>>> import numpy as np
>>> from numpy import linalg as LA
>>> np.set_printoptions(precision=2, suppress=True, linewidth=140)
>>> X = np.loadtxt("dump.csv", delimiter=",")
>>> X
array([[1.  , 0.5 , 0.25, 0.12, 0.06, 0.03, 0.02, 0.01, 0.  ],
       [0.5 , 1.  , 0.5 , 0.25, 0.12, 0.06, 0.03, 0.02, 0.01],
       [0.25, 0.5 , 1.  , 0.5 , 0.25, 0.12, 0.06, 0.03, 0.02],
       [0.12, 0.25, 0.5 , 1.  , 0.5 , 0.25, 0.12, 0.06, 0.03],
       [0.06, 0.12, 0.25, 0.5 , 1.  , 0.5 , 0.25, 0.12, 0.06],
       [0.03, 0.06, 0.12, 0.25, 0.5 , 1.  , 0.5 , 0.25, 0.12],
       [0.02, 0.03, 0.06, 0.12, 0.25, 0.5 , 1.  , 0.5 , 0.25],
       [0.01, 0.02, 0.03, 0.06, 0.12, 0.25, 0.5 , 1.  , 0.5 ],
       [0.  , 0.01, 0.02, 0.03, 0.06, 0.12, 0.25, 0.5 , 1.  ]])
>>> x0 = np.array([0, 1, -4, 1, 5, -3, -3, -3, -3])
>>> y = X @ x0
>>> print(y)
[-0.26 -0.51 -2.44  0.37  1.83 -3.28 -5.59 -6.19 -5.35]
>>> LA.solve(X, y)
array([ 0.,  1., -4.,  1.,  5., -3., -3., -3., -3.])
>>> LA.solve(X, -2 * y)
array([  0.,  -2.,   8.,  -2., -10.,   6.,   6.,   6.,   6.])
>>> rng = np.random.default_rng(150)
>>> z = rng.permutation(9)
>>> z
array([6, 4, 5, 3, 2, 0, 1, 7, 8])
>>> M2 = X[z][:, z]
>>> np.round(LA.det(M2), 2), round(float(LA.det(X[z])), 2)
(np.float64(0.1), -0.1)
>>> np.sort(np.abs(LA.eigvals(M2)))
array([0.35, 0.37, 0.42, 0.5 , 0.64, 0.9 , 1.3 , 1.9 , 2.63])
>>> np.allclose(M2, X)
False
>>> w, vecs = LA.eigh(X)
>>> LA.eigvalsh(X @ X)
array([0.12, 0.13, 0.17, 0.25, 0.41, 0.81, 1.68, 3.62, 6.89])
>>> (w > 1e-8).sum(), (w < -1e-8).sum()
(np.int64(9), np.int64(0))
>>> np.abs(vecs[:, -1]).round(6).argmax()
np.int64(4)
>>> print(np.abs(vecs[:, -1]))
[0.2  0.29 0.36 0.4  0.41 0.4  0.36 0.29 0.2 ]
>>> np.round(vecs @ np.diag(w) @ vecs.T, 2) + 0
array([[1.  , 0.5 , 0.25, 0.12, 0.06, 0.03, 0.02, 0.01, 0.  ],
       [0.5 , 1.  , 0.5 , 0.25, 0.12, 0.06, 0.03, 0.02, 0.01],
       [0.25, 0.5 , 1.  , 0.5 , 0.25, 0.12, 0.06, 0.03, 0.02],
       [0.12, 0.25, 0.5 , 1.  , 0.5 , 0.25, 0.12, 0.06, 0.03],
       [0.06, 0.12, 0.25, 0.5 , 1.  , 0.5 , 0.25, 0.12, 0.06],
       [0.03, 0.06, 0.12, 0.25, 0.5 , 1.  , 0.5 , 0.25, 0.12],
       [0.02, 0.03, 0.06, 0.12, 0.25, 0.5 , 1.  , 0.5 , 0.25],
       [0.01, 0.02, 0.03, 0.06, 0.12, 0.25, 0.5 , 1.  , 0.5 ],
       [0.  , 0.01, 0.02, 0.03, 0.06, 0.12, 0.25, 0.5 , 1.  ]])
